$ ipython --no-banner

In [1]: import numpy as np

In [2]: import numpy.linalg as la

In [3]: np.set_printoptions(precision=3, suppress=True, linewidth=100, sign=" ")

In [4]: def rnd(a):
   ...:     return np.round(a, 3) + 0
   ...: 

In [5]: J = np.load("dump.npy")

In [6]: print(J)
[[ 2  3  2 -2 -2  2 -3  3  0]
 [-1  1 -2 -1 -1 -3 -1 -1 -1]
 [-1  1  1  1 -2  3  0 -1  0]
 [-2  0  0  0 -3  1 -3  2  3]
 [-2 -1  1  3  3  0  2  3  3]
 [ 2 -3  1 -2  1  1  0 -1  2]
 [-3  0  0  2 -3  1  0  0  2]
 [-1 -1 -2  3  0 -2 -2 -1 -3]
 [ 0  3 -2 -2  1 -3  1  2  1]
 [ 3 -2  2 -3  1  1 -3 -2  1]]

In [7]: x = np.array([0, 2, 1, -2, 1, 0, -2, -2, -1])

In [8]: target = J @ x

In [9]: print(rnd(la.solve(J.T @ J, J.T @ target)))
[ 0.  2.  1. -2.  1.  0. -2. -2. -1.]

In [10]: rng = np.random.default_rng(831843)

In [11]: target = target + 0.05 * rng.normal(size=10)

In [12]: print(rnd(target))
[ 10.036   6.015   0.996  -4.029 -16.993  -0.058  -9.032  -0.972   1.989  14.083]

In [13]: beta, *_ = la.lstsq(J, target)

In [14]: print(rnd(J.T @ (target - J @ beta)))
[ 0.  0.  0.  0.  0.  0.  0.  0.  0.]

In [15]: print(beta.round())
[-0.  2.  1. -2.  1. -0. -2. -2. -1.]

In [16]: print(rnd(beta))
[-0.013  2.021  1.039 -1.996  1.02  -0.017 -2.021 -2.017 -1.003]

In [17]: P = J @ la.solve(J.T @ J, J.T)

In [18]: print(rnd(P @ J[:, 8]))
[ 0. -1.  0.  3.  3.  2.  2. -3.  1.  1.]

In [19]: print(rnd(la.eigvalsh(P)))
[ 0.  1.  1.  1.  1.  1.  1.  1.  1.  1.]

In [20]: print(rnd(np.trace(P)))
9.0

In [21]: other = J + rng.integers(-2, 3, (10, 6)) @ rng.integers(-2, 3, (6, 9))

In [22]: print(other)
[[  9  -4   6   3   0   9  -5  -3  -3]
 [  3  -7   0  -1   1  11  -1  -9   3]
 [  6  -4   7  -3 -11  -7   4  -2   0]
 [  9  -2   6   4 -11  -3  -1  -4   2]
 [  8 -11   3   2   3  10   2  -7   5]
 [  4  -4  -3  -2   4   8  -4  -5   2]
 [  1   5  -7   4   6  -1   8   0   2]
 [ -1  -5  -2  -1  -3  -1  -8  -2  -4]
 [  8  -1  -2  -2   5  -8   7   1  -2]
 [  9  -4   1   4   7   6  -7  -6  -5]]

In [23]: print(np.abs(other - J).sum(axis=1))
[ 43  42  46  44  45  25  37  20  31  41]

In [24]: M = np.loadtxt("out2.csv", delimiter=",")

In [25]: print(rnd(M))
[[ 11.179  -7.273  14.811  29.893  20.584   0.179  -9.222]
 [ 10.994  -7.109  14.542  29.413  20.263   0.218  -9.045]
 [ 10.878  -7.008  14.374  29.115  20.063   0.242  -8.935]
 [  7.725  -4.282   9.733  20.769  14.553   0.824  -5.87 ]
 [  7.373  -3.985   9.208  19.811  13.93    0.878  -5.521]
 [  6.562  -3.31    7.989  17.575  12.486   0.989  -4.708]
 [  3.706  -1.08    3.626   9.339   7.283   1.184  -1.773]
 [  2.127  -0.065   1.191   4.411   4.252   1.03   -0.128]
 [  1.059   0.296  -0.274   0.955   2.047   0.607   0.804]
 [  0.72    0.24   -0.508   0.063   1.311   0.35    0.869]
 [  0.494   0.136  -0.468  -0.239   0.839   0.167   0.715]
 [  0.339   0.065  -0.347  -0.257   0.55    0.074   0.517]
 [  0.288   0.047  -0.297  -0.237   0.46    0.051   0.441]
 [  0.245   0.033  -0.253  -0.212   0.386   0.036   0.376]
 [  0.234   0.03   -0.242  -0.205   0.369   0.033   0.359]
 [  0.16    0.014  -0.164  -0.149   0.247   0.014   0.244]
 [  0.083   0.004  -0.085  -0.081   0.127   0.004   0.127]
 [ -0.139   0.009   0.133   0.141  -0.204   0.009  -0.203]
 [ -0.513   0.102   0.436   0.512  -0.727   0.093  -0.692]
 [ -1.33    0.494   0.864   1.14   -1.82    0.422  -1.529]
 [ -1.826   0.798   1.02    1.412  -2.475   0.663  -1.933]
 [ -2.606   1.331   1.163   1.717  -3.503   1.072  -2.466]
 [ -7.338   5.13    0.735   1.827  -9.788   3.784  -4.404]
 [ -8.082   5.769   0.557   1.685 -10.786   4.222  -4.598]
 [-10.776   8.13   -0.234   0.951 -14.414   5.815  -5.154]
 [-11.723   8.974  -0.556   0.626 -15.695   6.376  -5.305]
 [-17.943  14.625  -3.056  -2.117 -24.163  10.063  -5.915]
 [-23.963  20.213  -5.917  -5.477 -32.429  13.622  -6.064]
 [-24.442  20.661  -6.158  -5.767 -33.09   13.905  -6.063]
 [-25.012  21.195  -6.447  -6.115 -33.875  14.241  -6.059]
 [-25.123  21.299  -6.504  -6.183 -34.028  14.306  -6.058]
 [-26.842  22.911  -7.391  -7.258 -36.4    15.319  -6.03 ]]

In [26]: C2 = np.cov(M, rowvar=False)

In [27]: print(rnd(np.median(M, axis=0)))
[ 0.121  0.119 -0.125  0.569  0.187  0.744 -3.435]

In [28]: print(rnd(M.std(axis=0)))
[ 11.069   8.745   5.777  10.413  16.171   5.162   3.225]

In [29]: print(C2.shape)
(7, 7)

In [30]: print(np.argwhere(np.triu(np.abs(np.corrcoef(M.T)) > 0.8, 1)))
[[ 0  1]
 [ 0  2]
 [ 0  4]
 [ 0  5]
 [ 1  2]
 [ 1  4]
 [ 1  5]
 [ 2  3]
 [ 2  4]
 [ 4  5]]

In [31]: print(rnd(np.polyfit(M[:, 4], M[:, 1], 1)))
[-0.532  1.477]

In [32]: Z = M[[4, 6]].astype(float)

In [33]: for _ in range(5):
    ...:     z = la.norm(M[:, None] - Z, axis=-1).argmin(axis=1)
    ...:     Z = np.array([M[z == j].mean(axis=0) for j in range(2)])
    ...: 

In [34]: print(z)
[ 0  0  0  0  0  0  0  1  1  1  1  1  1  1  1  1  1  1  1  1  1  1  1  1  1  1  1  1  1  1  1  1]

In [35]: print(rnd(Z[1] - Z[0]))
[-15.622  10.961 -11.924 -23.028 -25.307   3.606   4.113]

In [36]: Uu, sigma, vt = la.svd(M, full_matrices=False)

In [37]: print(rnd(Uu.T @ Uu))
[[ 1.  0.  0.  0.  0.  0.  0.]
 [ 0.  1.  0.  0.  0.  0.  0.]
 [ 0.  0.  1.  0.  0.  0.  0.]
 [ 0.  0.  0.  1.  0.  0.  0.]
 [ 0.  0.  0.  0.  1.  0.  0.]
 [ 0.  0.  0.  0.  0.  1.  0.]
 [ 0.  0.  0.  0.  0.  0.  1.]]

In [38]: print(rnd(Uu.T @ M @ vt.T))
[[ 138.764    0.       0.       0.       0.       0.       0.   ]
 [   0.      63.12     0.       0.       0.       0.       0.   ]
 [   0.       0.       7.097    0.       0.       0.       0.   ]
 [   0.       0.       0.       0.       0.       0.       0.   ]
 [   0.       0.       0.       0.       0.       0.       0.   ]
 [   0.       0.       0.       0.       0.       0.       0.   ]
 [   0.       0.       0.       0.       0.       0.       0.   ]]

In [39]: print(rnd(vt @ vt.T))
[[ 1.  0.  0.  0.  0.  0.  0.]
 [ 0.  1.  0.  0.  0.  0.  0.]
 [ 0.  0.  1.  0.  0.  0.  0.]
 [ 0.  0.  0.  1.  0.  0.  0.]
 [ 0.  0.  0.  0.  1.  0.  0.]
 [ 0.  0.  0.  0.  0.  1.  0.]
 [ 0.  0.  0.  0.  0.  0.  1.]]

In [40]: print(Uu.shape, sigma.shape, vt.shape)
(32, 7) (7,) (7, 7)

In [41]: print(rnd(sigma))
[ 138.764   63.12     7.097    0.       0.       0.       0.   ]

In [42]: print(rnd(np.abs(vt[0])))
[ 0.471  0.374  0.195  0.3    0.68   0.214  0.041]

In [43]: print(rnd(np.sqrt((sigma ** 2).sum())), rnd(la.norm(M)))
152.61 152.61

In [44]: print(np.abs(Uu[:, 0]).round(6).argmax())
31

In [45]: print(rnd(np.cumsum(sigma ** 2) / np.sum(sigma ** 2)))
[ 0.827  0.998  1.     1.     1.     1.     1.   ]

In [46]: print(rnd(sigma / sigma[0]))
[ 1.     0.455  0.051  0.     0.     0.     0.   ]

In [47]: print((sigma > 1e-8).sum())
3
